% ipython --no-banner

In [1]: import numpy as np

In [2]: np.set_printoptions(precision=3, suppress=True, linewidth=160, legacy="1.25")

In [3]: tidy = lambda a: np.round(a, 3) + 0

In [4]: A2 = np.array([[2, 3, 2, 2], [3, -1, 0, 0], [0, 1, -3, 1], [2, 2, 1, 0]])

In [5]: X = np.triu(A2)

In [6]: X
Out[6]: 
array([[ 2,  3,  2,  2],
       [ 0, -1,  0,  0],
       [ 0,  0, -3,  1],
       [ 0,  0,  0,  0]])

In [7]: np.linalg.lstsq(X[:-1].T, X[-1])[2]
Out[7]: 3

In [8]: np.abs(np.diag(np.linalg.qr(X)[1])) > 1e-9
Out[8]: array([ True,  True,  True, False])

In [9]: rng = np.random.default_rng(56)

In [10]: A2 = X + rng.integers(-2, 3, (4, 3)) @ rng.integers(-2, 3, (3, 4))

In [11]: A2
Out[11]: 
array([[ 6,  4,  6,  2],
       [ 0, -7,  4,  0],
       [ 6,  5, -2, -1],
       [ 0,  2,  0,  1]])

In [12]: np.abs(A2 - X).sum(axis=1)
Out[12]: array([ 9, 10, 14,  3])

In [13]: tidy(np.linalg.svd(A2 - X, compute_uv=False))
Out[13]: array([9.796, 7.463, 2.087, 0.   ])

In [14]: np.linalg.matrix_rank(A2 - X, tol=1e-8)
Out[14]: 3

In [15]: np.linalg.matrix_rank(X - X[0, 0] * np.eye(4))
Out[15]: 3

In [16]: np.prod(np.diag(X)), tidy(np.linalg.det(X))
Out[16]: (0, 0.0)

In [17]: gram = X.T @ X

In [18]: gram
Out[18]: 
array([[ 4,  6,  4,  4],
       [ 6, 10,  6,  6],
       [ 4,  6, 13,  1],
       [ 4,  6,  1,  5]])

In [19]: tidy(np.linalg.svd(X, compute_uv=False) ** 2)
Out[19]: array([22.677,  8.802,  0.521,  0.   ])

In [20]: np.trace(gram), (X ** 2).sum()
Out[20]: (32, 32)

In [21]: np.allclose(gram, gram.T)
Out[21]: True

In [22]: U, sigma, Vh = np.linalg.svd(gram)

In [23]: vecs = Vh[:(sigma > 1e-8).sum()]

In [24]: x = gram[3] + -1 * gram[2] + rng.integers(2) * np.eye(4)[1]

In [25]: x
Out[25]: array([  0.,   1., -12.,   4.])

In [26]: tidy(vecs.T @ vecs)
Out[26]: 
array([[ 0.385,  0.   ,  0.154,  0.462],
       [ 0.   ,  1.   ,  0.   ,  0.   ],
       [ 0.154,  0.   ,  0.962, -0.115],
       [ 0.462,  0.   , -0.115,  0.654]])

In [27]: tidy(np.diag(vecs.T @ vecs))
Out[27]: array([0.385, 1.   , 0.962, 0.654])

In [28]: tidy(np.linalg.norm(x - vecs.T @ vecs @ x))
Out[28]: 0.0

In [29]: np.allclose(vecs.T @ vecs @ x, x)
Out[29]: True

In [30]: E = np.eye(3, dtype=int)[rng.permutation(3)]

In [31]: E
Out[31]: 
array([[1, 0, 0],
       [0, 1, 0],
       [0, 0, 1]])

In [32]: r0, g = E[0], E[2]

In [33]: r0 @ r0
Out[33]: 1

In [34]: pr = (r0 @ g) / (r0 @ r0) * r0

In [35]: g - pr
Out[35]: array([0., 0., 1.])

In [36]: (g - pr) @ r0
Out[36]: 0.0

In [37]: pr
Out[37]: array([0., 0., 0.])

In [38]: np.outer(r0, g)
Out[38]: 
array([[0, 0, 1],
       [0, 0, 0],
       [0, 0, 0]])

In [39]: ev, vecs = np.linalg.eigvalsh(E)
ValueError: too many values to unpack (expected 2)


In [40]: ev, vecs = np.linalg.eigh(E)

In [41]: ev.sum(), np.trace(E)
Out[41]: (3.0, 3)

In [42]: vecs.T @ E @ vecs
Out[42]: 
array([[1., 0., 0.],
       [0., 1., 0.],
       [0., 0., 1.]])

In [43]: tidy(np.linalg.eigvalsh(E @ E))
Out[43]: array([1., 1., 1.])

In [44]: (ev > 1e-8).sum(), (ev < -1e-8).sum()
Out[44]: (3, 0)

In [45]: tidy(np.linalg.eigvalsh(E + -2 * np.eye(3)))
Out[45]: array([-1., -1., -1.])

In [46]: tidy(np.linalg.svd(E, compute_uv=False))
Out[46]: array([1., 1., 1.])

In [47]: vecs.T @ vecs
Out[47]: 
array([[1., 0., 0.],
       [0., 1., 0.],
       [0., 0., 1.]])

In [48]: ev, vecs = np.linalg.eigh(E)

In [49]: x = np.array([1, 7, 5])

In [50]: np.abs(E).sum(axis=1).max(), np.abs(ev).max()
Out[50]: (1, 1.0)

In [51]: vecs * np.sqrt(ev) @ vecs.T
Out[51]: 
array([[1., 0., 0.],
       [0., 1., 0.],
       [0., 0., 1.]])

In [52]: vecs * np.maximum(ev, 0) @ vecs.T
Out[52]: 
array([[1., 0., 0.],
       [0., 1., 0.],
       [0., 0., 1.]])

In [53]: x @ E @ x / (x @ x), ev[0], ev[-1]
Out[53]: (1.0, 1.0, 1.0)

In [54]: vecs * np.abs(ev) @ vecs.T
Out[54]: 
array([[1., 0., 0.],
       [0., 1., 0.],
       [0., 0., 1.]])

In [55]: A2 = E[0, 0] * E[1:] - np.outer(E[1:, 0], E[0])

In [56]: A2
Out[56]: 
array([[0, 1, 0],
       [0, 0, 1]])

In [57]: np.flatnonzero(~A2.round(6).any(axis=1))
Out[57]: array([], dtype=int64)

In [58]: E[:, 0] / E[0, 0]
Out[58]: array([1., 0., 0.])

In [59]: M = np.load("mat.npy")

In [60]: M
Out[60]: 
array([[-0.705, -0.191, -0.228],
       [-0.755, -0.29 , -0.278],
       [-0.711, -0.187, -0.254],
       [ 4.33 ,  1.439,  1.493],
       [-2.588, -0.767, -0.933],
       [ 0.172,  0.084,  0.129],
       [-4.466, -1.508, -1.32 ],
       [ 4.777,  1.572,  1.507],
       [-3.846, -1.24 , -1.21 ],
       [ 0.967,  0.358,  0.212],
       [-0.329, -0.215,  0.039],
       [-2.13 , -0.68 , -0.656],
       [ 5.227,  1.669,  1.691],
       [-9.015, -2.939, -3.233],
       [ 1.139,  0.34 ,  0.442],
       [ 1.243,  0.45 ,  0.537],
       [ 1.796,  0.458,  0.503],
       [-2.95 , -1.022, -0.912],
       [-0.093, -0.004, -0.142],
       [-0.561, -0.164, -0.341],
       [ 0.542,  0.199,  0.364],
       [ 0.406,  0.116,  0.129],
       [ 1.332,  0.59 ,  0.388],
       [ 4.405,  1.657,  1.591]])

In [61]: A2 = np.c_[M[:, :2] @ np.array([[-4, -3], [-5, 1]]), np.array([-3, 5, -1, 3, -5, 4, -2, 3, 3, -5, 5, -1, -2, 5, 4, 4, 2, -5, 3, 0, -2, -5, -2, 4])]

In [62]: tidy(A2)
Out[62]: 
array([[  3.775,   1.924,  -3.   ],
       [  4.47 ,   1.975,   5.   ],
       [  3.779,   1.946,  -1.   ],
       [-24.515, -11.551,   3.   ],
       [ 14.187,   6.997,  -5.   ],
       [ -1.108,  -0.432,   4.   ],
       [ 25.404,  11.89 ,  -2.   ],
       [-26.968, -12.759,   3.   ],
       [ 21.584,  10.298,   3.   ],
       [ -5.658,  -2.543,  -5.   ],
       [  2.391,   0.772,   5.   ],
       [ 11.92 ,   5.71 ,  -1.   ],
       [-29.253, -14.012,  -2.   ],
       [ 50.755,  24.106,   5.   ],
       [ -6.256,  -3.077,   4.   ],
       [ -7.222,  -3.279,   4.   ],
       [ -9.474,  -4.93 ,   2.   ],
       [ 16.91 ,   7.828,  -5.   ],
       [  0.392,   0.275,   3.   ],
       [  3.064,   1.519,   0.   ],
       [ -3.163,  -1.427,  -2.   ],
       [ -2.204,  -1.102,  -5.   ],
       [ -8.278,  -3.406,  -2.   ],
       [-25.905, -11.558,   4.   ]])

In [63]: tidy(np.linalg.lstsq(M, A2[:, 0])[0])
Out[63]: array([-4., -5.,  0.])

In [64]: np.linalg.matrix_rank(np.c_[M, A2])
Out[64]: 4

In [65]: Ac = (A2 - A2.mean(axis=0)) / A2.std(axis=0)

In [66]: tidy(Ac.std(axis=0))
Out[66]: array([1., 1., 1.])

In [67]: np.argwhere(np.abs(Ac) > 2)
Out[67]: 
array([[13,  0],
       [13,  1]])

In [68]: b = np.linalg.lstsq(np.delete(Ac, 2, axis=1), Ac[:, 2])[0]

In [69]: np.abs(b).argmax()
Out[69]: 1

In [70]: (X + X.T) / 2
Out[70]: 
array([[ 2. ,  1.5,  1. ,  1. ],
       [ 1.5, -1. ,  0. ,  0. ],
       [ 1. ,  0. , -3. ,  0.5],
       [ 1. ,  0. ,  0.5,  0. ]])

In [71]: np.linalg.determinant(X)
AttributeError: module 'numpy.linalg' has no attribute 'determinant'


In [72]: np.linalg.matrix_power(X, 3)
Out[72]: 
array([[  8,   9,  14,   6],
       [  0,  -1,   0,   0],
       [  0,   0, -27,   9],
       [  0,   0,   0,   0]])

In [73]: tidy(np.linalg.det(X))
Out[73]: 0.0

In [74]: data = rng.normal(size=(27, 3)) + 3 * np.array([-1, -2, 0])

In [75]: tidy(data)
Out[75]: 
array([[-4.348, -4.78 , -2.4  ],
       [-4.557, -6.415, -1.005],
       [-2.031, -5.353,  0.267],
       [-1.453, -4.823,  1.15 ],
       [-2.62 , -5.965,  0.877],
       [-2.021, -5.632,  0.174],
       [-2.465, -5.093,  0.989],
       [-3.805, -6.28 ,  0.749],
       [-2.868, -6.02 ,  0.957],
       [-3.085, -5.367, -1.153],
       [-1.273, -6.593, -0.351],
       [-0.566, -4.562,  0.489],
       [-3.396, -6.458, -1.589],
       [-3.715, -8.713,  0.398],
       [-2.844, -7.065,  0.078],
       [-4.63 , -6.427,  0.403],
       [-2.   , -5.646, -0.826],
       [-3.492, -4.248, -1.948],
       [-1.791, -8.095, -0.995],
       [-2.242, -6.304, -0.866],
       [-2.196, -5.062, -0.669],
       [-2.745, -4.074, -0.025],
       [-2.674, -5.746,  0.314],
       [-2.771, -6.393,  0.373],
       [-3.976, -6.267, -0.585],
       [-3.085, -5.387, -0.557],
       [-3.217, -5.343, -0.736]])

In [76]: dist = np.linalg.norm(data[:, None] - data[None], axis=-1)

In [77]: dist.shape
Out[77]: (27, 27)

In [78]: (dist + 1e9 * np.eye(27)).round(6).argmin(axis=1)
Out[78]: array([17, 24,  5,  6,  8,  2,  2, 15,  4, 26, 19,  3, 24, 14, 23,  7, 20,  0, 10, 16, 16, 20,  4, 22,  1, 26, 25])

In [79]: tidy(dist[:5, :5])
Out[79]: 
array([[0.   , 2.159, 3.58 , 4.581, 3.89 ],
       [2.159, 0.   , 3.021, 4.1  , 2.738],
       [3.58 , 3.021, 0.   , 1.181, 1.045],
       [4.581, 4.1  , 1.181, 0.   , 1.655],
       [3.89 , 2.738, 1.045, 1.655, 0.   ]])

In [80]: np.unravel_index(dist.round(6).argmax(), dist.shape)
Out[80]: (11, 13)

In [81]: np.linalg.matrix_rank(dist ** 2)
Out[81]: 5

In [82]: np.flatnonzero(dist[8] < dist.mean() / 2)
Out[82]: array([ 4,  6,  7,  8, 22, 23])

In [83]: Ac = data - data.mean(axis=1)
ValueError: operands could not be broadcast together with shapes (27,3) (27,) 


In [84]: Ac = data - data.mean(axis=0)

In [85]: U, sigma, Vh = np.linalg.svd(Ac, full_matrices=False)

In [86]: tidy(sigma ** 2 / (sigma ** 2).sum())
Out[86]: array([0.435, 0.376, 0.188])

In [87]: tidy(sigma)
Out[87]: array([5.811, 5.403, 3.822])

In [88]: tidy(Vh[0] * np.sign(Vh[0, np.abs(Vh[0]).argmax()]))
Out[88]: array([0.736, 0.56 , 0.38 ])

In [89]: np.linalg.matrix_rank(Ac)
Out[89]: 3

In [90]: np.abs(Vh[0]).argmax()
Out[90]: 0

In [91]: np.abs(U[:, 0]).argmax()
Out[91]: 11

In [92]: lab = data[:, 2] > np.median(data[:, 2])

In [93]: r0 = data[lab].mean(axis=0) - data[~lab].mean(axis=0)

In [94]: tidy((((data - data.mean(axis=0)) @ r0 > 0) == lab).mean())
Out[94]: 0.963

In [95]: lab.astype(int)
Out[95]: array([0, 0, 1, 1, 1, 1, 1, 1, 1, 0, 0, 1, 0, 1, 1, 1, 0, 0, 0, 0, 0, 0, 1, 1, 0, 0, 0])

In [96]: ((data - data.mean(axis=0)) @ r0 > 0).astype(int)
Out[96]: array([0, 0, 1, 1, 1, 1, 1, 1, 1, 0, 1, 1, 0, 1, 1, 1, 0, 0, 0, 0, 0, 0, 1, 1, 0, 0, 0])

In [97]: A = np.load("m.npy")

In [98]: A
Out[98]: 
array([[-0.774,  0.711, -0.774],
       [ 0.558, -0.508,  0.604],
       [-0.388,  0.551, -0.922],
       [ 0.74 , -0.701,  0.824],
       [-0.932,  0.907, -0.962],
       [ 0.912, -0.89 ,  0.96 ],
       [ 0.291, -0.188, -0.01 ],
       [-0.843,  0.824, -0.937],
       [-0.696,  0.658, -0.789],
       [-0.3  ,  0.446, -0.851],
       [-0.977,  0.967, -0.993],
       [ 0.119, -0.254,  0.675],
       [-0.93 ,  0.757,  0.319]])

In [99]: hat = A @ np.linalg.solve(A.T @ A, A.T)

In [100]: tidy(np.trace(hat))
Out[100]: 3.0

In [101]: tidy(np.linalg.eigvalsh(hat))
Out[101]: array([0., 0., 0., 0., 0., 0., 0., 0., 0., 0., 1., 1., 1.])

In [102]: np.allclose(hat @ hat, hat)
Out[102]: True

In [103]: Z = A[[3, 7]].astype(float)

In [104]: for _ in range(3):
     ...:     lab = np.linalg.norm(A[:, None] - Z, axis=-1).argmin(axis=1)
     ...:     Z = np.array([A[lab == j].mean(axis=0) for j in range(2)])
     ...: 

In [105]: lab
Out[105]: array([1, 0, 1, 0, 1, 0, 0, 1, 1, 1, 1, 0, 1])

In [106]: np.abs(Z[1] - Z[0]).argmax()
Out[106]: 2

In [107]: tidy(Z)
Out[107]: 
array([[ 0.524, -0.508,  0.611],
       [-0.73 ,  0.728, -0.739]])

In [108]: tidy(Z[1] - Z[0])
Out[108]: array([-1.254,  1.236, -1.349])

In [109]: m1 = np.load("x.npy")

In [110]: m1
Out[110]: 
array([[2, 0, 0, 0, 0, 0],
       [2, 1, 0, 0, 0, 0],
       [0, 1, 0, 0, 0, 0],
       [0, 0, 2, 0, 0, 0],
       [0, 0, 2, 1, 0, 0],
       [0, 0, 0, 1, 0, 0],
       [0, 0, 0, 0, 2, 0],
       [0, 0, 0, 0, 2, 1],
       [0, 0, 0, 0, 0, 1]])

In [111]: t3 = np.stack([m1, -2 * m1, m1[::-1]])

In [112]: np.einsum("bij,cij->bc", t3, t3)
Out[112]: 
array([[ 30, -60,   5],
       [-60, 120, -10],
       [  5, -10,  30]])
